$ python -q
>>> import numpy as np
>>> np.set_printoptions(suppress=True, linewidth=140)
>>> m1 = np.array([[-1, 0, 1, 2, 3],
...     [4, 5, 6, 7, 8],
...     [9, 10, 11, 12, 13],
...     [14, 15, 16, 17, 18]])
>>> # rank 2
>>> f = np.array([2, 1])
>>> np.polyval(f, m1[3])
array([29, 31, 33, 35, 37])
>>> np.correlate(m1[3], m1[1], "full")
array([112, 218, 317, 408, 490, 368, 257, 158,  72])
>>> np.array([np.convolve(row, f, "same") for row in m1])
array([[-2, -1,  2,  5,  8],
       [ 8, 14, 17, 20, 23],
       [18, 29, 32, 35, 38],
       [28, 44, 47, 50, 53]])
>>> ang = np.radians(135)
>>> r_ = np.eye(5)
>>> r_[1, 1] = r_[4, 4] = np.cos(ang)
>>> r_[1, 4], r_[4, 1] = -np.sin(ang), np.sin(ang)
>>> r_.round(2)
array([[ 1.  ,  0.  ,  0.  ,  0.  ,  0.  ],
       [ 0.  , -0.71,  0.  ,  0.  , -0.71],
       [ 0.  ,  0.  ,  1.  ,  0.  ,  0.  ],
       [ 0.  ,  0.  ,  0.  ,  1.  ,  0.  ],
       [ 0.  ,  0.71,  0.  ,  0.  , -0.71]])
>>> Y = m1 @ r_.T
>>> np.round(np.linalg.svd(m1, compute_uv=False), 2) + 0, np.round(np.linalg.svd(Y, compute_uv=False), 2) + 0
(array([45.8 ,  3.45,  0.  ,  0.  ]), array([45.8 ,  3.45,  0.  ,  0.  ]))
>>> np.round(np.abs(Y - m1).max(axis=0), 2)
array([ 0.  , 38.33,  0.  ,  0.  , 20.12])
>>> np.round(np.linalg.det(r_), 2), round(float(np.trace(r_)), 2)
(np.float64(1.0), 1.59)
>>> round(float(np.linalg.norm(m1, 2) / np.linalg.norm(m1)), 2)
1.0
>>> [round(float(x), 2) for x in np.linalg.svd(m1, compute_uv=False)[:3]]
[45.8, 3.45, 0.0]
>>> np.linalg.matrix_rank(m1, rtol=0.1)
np.int64(1)
>>> U, sigma, VT = np.linalg.svd(m1)
>>> evecs = VT[:(sigma > 1e-8).sum()]
>>> rng = np.random.default_rng(692294)
>>> x = m1[1] + -2 * m1[2] + rng.integers(2) * np.eye(5)[1]
>>> x
array([-14., -15., -16., -17., -18.])
>>> np.round(np.diag(evecs.T @ evecs), 2)
array([0.6, 0.3, 0.2, 0.3, 0.6])
>>> np.round(evecs.T @ evecs, 2) + 0
array([[ 0.6,  0.4,  0.2,  0. , -0.2],
       [ 0.4,  0.3,  0.2,  0.1,  0. ],
       [ 0.2,  0.2,  0.2,  0.2,  0.2],
       [ 0. ,  0.1,  0.2,  0.3,  0.4],
       [-0.2,  0. ,  0.2,  0.4,  0.6]])
>>> np.linalg.matrix_rank(np.vstack([m1, x]))
np.int64(2)
>>> G = m1.T @ m1
>>> np.diag(G)
array([294, 350, 414, 486, 566])
>>> G
array([[294, 320, 346, 372, 398],
       [320, 350, 380, 410, 440],
       [346, 380, 414, 448, 482],
       [372, 410, 448, 486, 524],
       [398, 440, 482, 524, 566]])
>>> np.trace(G), (m1 ** 2).sum()
(np.int64(2110), np.int64(2110))
>>> np.round(np.linalg.svd(m1, compute_uv=False) ** 2, 2) + 0
array([2098.08,   11.92,    0.  ,    0.  ])
>>> A = np.loadtxt("out9.csv", delimiter=",")
>>> A.round(2)
array([[ -9.13,  35.06,  16.94, -42.75,  43.92, -35.48,  50.78, -39.46],
       [ -7.34,  29.91,  15.23, -35.08,  34.53, -27.6 ,  41.31, -31.04],
       [ -6.51,  27.32,  14.32, -31.35,  30.03, -23.81,  36.69, -27.  ],
       [ -4.99,  22.19,  12.42, -24.28,  21.62, -16.74,  27.87, -19.45],
       [ -4.98,  22.16,  12.41, -24.24,  21.58, -16.71,  27.83, -19.41],
       [ -4.67,  21.01,  11.96, -22.72,  19.79, -15.21,  25.91, -17.81],
       [ -4.58,  20.69,  11.84, -22.3 ,  19.31, -14.8 ,  25.39, -17.37],
       [ -4.52,  20.43,  11.74, -21.96,  18.92, -14.47,  24.97, -17.02],
       [ -4.23,  19.34,  11.3 , -20.55,  17.3 , -13.11,  23.21, -15.56],
       [ -1.51,   5.58,   4.54,  -5.14,   1.64,  -0.24,   4.22,  -1.46],
       [ -1.42,   4.99,   4.16,  -4.6 ,   1.27,   0.03,   3.62,  -1.13],
       [ -1.4 ,   4.9 ,   4.1 ,  -4.51,   1.21,   0.07,   3.52,  -1.08],
       [ -1.05,   3.  ,   2.75,  -2.82,   0.31,   0.6 ,   1.8 ,  -0.26],
       [ -0.7 ,   1.57,   1.59,  -1.56,  -0.03,   0.6 ,   0.77,   0.04],
       [ -0.54,   1.1 ,   1.15,  -1.13,  -0.07,   0.5 ,   0.49,   0.08],
       [ -0.49,   0.95,   1.01,  -0.99,  -0.08,   0.46,   0.41,   0.08],
       [  0.19,  -0.26,  -0.32,   0.32,   0.05,  -0.19,  -0.08,  -0.05],
       [  2.35,  -1.55,  -2.43,   3.15,   0.16,  -1.75,  -0.28,  -0.22],
       [  8.11,  -1.99,  -4.5 ,  10.22,  -3.21,  -2.  ,  -1.66,   2.6 ],
       [  8.16,  -1.99,  -4.51,  10.28,  -3.26,  -1.98,  -1.67,   2.64],
       [ 10.45,  -2.  ,  -4.92,  13.27,  -5.44,  -1.23,  -2.72,   4.51],
       [ 12.54,  -2.  ,  -5.2 ,  16.07,  -7.67,  -0.28,  -3.85,   6.44],
       [ 13.22,  -2.  ,  -5.28,  17.  ,  -8.44,   0.07,  -4.25,   7.11],
       [ 25.05,  -2.25,  -6.  ,  34.01, -24.26,   8.56, -13.06,  20.9 ],
       [ 26.81,  -2.32,  -6.04,  36.66, -26.9 ,  10.11, -14.6 ,  23.21],
       [ 28.29,  -2.4 ,  -6.07,  38.9 , -29.16,  11.44, -15.93,  25.18],
       [ 29.3 ,  -2.45,  -6.09,  40.44, -30.72,  12.38, -16.86,  26.56],
       [ 31.15,  -2.56,  -6.11,  43.28, -33.63,  14.13, -18.59,  29.1 ],
       [ 35.56,  -2.86,  -6.12,  50.13, -40.75,  18.5 , -22.87,  35.34],
       [ 38.35,  -3.08,  -6.12,  54.52, -45.37,  21.39, -25.7 ,  39.4 ],
       [ 38.73,  -3.11,  -6.11,  55.12, -46.  ,  21.79, -26.08,  39.95],
       [ 44.54,  -3.64,  -6.06,  64.4 , -55.93,  28.1 , -32.21,  48.67]])
>>> cen = A - A.mean(axis=0)
>>> U, sigma, VT = np.linalg.svd(cen, full_matrices=False)
>>> np.round(cen.mean(axis=0), 2) + 0
array([0., 0., 0., 0., 0., 0., 0., 0.])
>>> np.round((sigma ** 2).sum() ** 2 / (sigma ** 4).sum(), 2)
np.float64(1.07)
>>> (np.sign(U[:, 0]) == np.sign(U[0, 0])).astype(int)
array([1, 1, 1, 1, 1, 1, 1, 1, 1, 1, 1, 1, 1, 1, 1, 1, 1, 1, 0, 0, 0, 0, 0, 0, 0, 0, 0, 0, 0, 0, 0, 0])
>>> np.round(sigma ** 2 / (sigma ** 2).sum(), 2) + 0
array([0.96, 0.03, 0.01, 0.  , 0.  , 0.  , 0.  , 0.  ])
>>> np.abs(U[:, 0]).argmax()
np.int64(31)
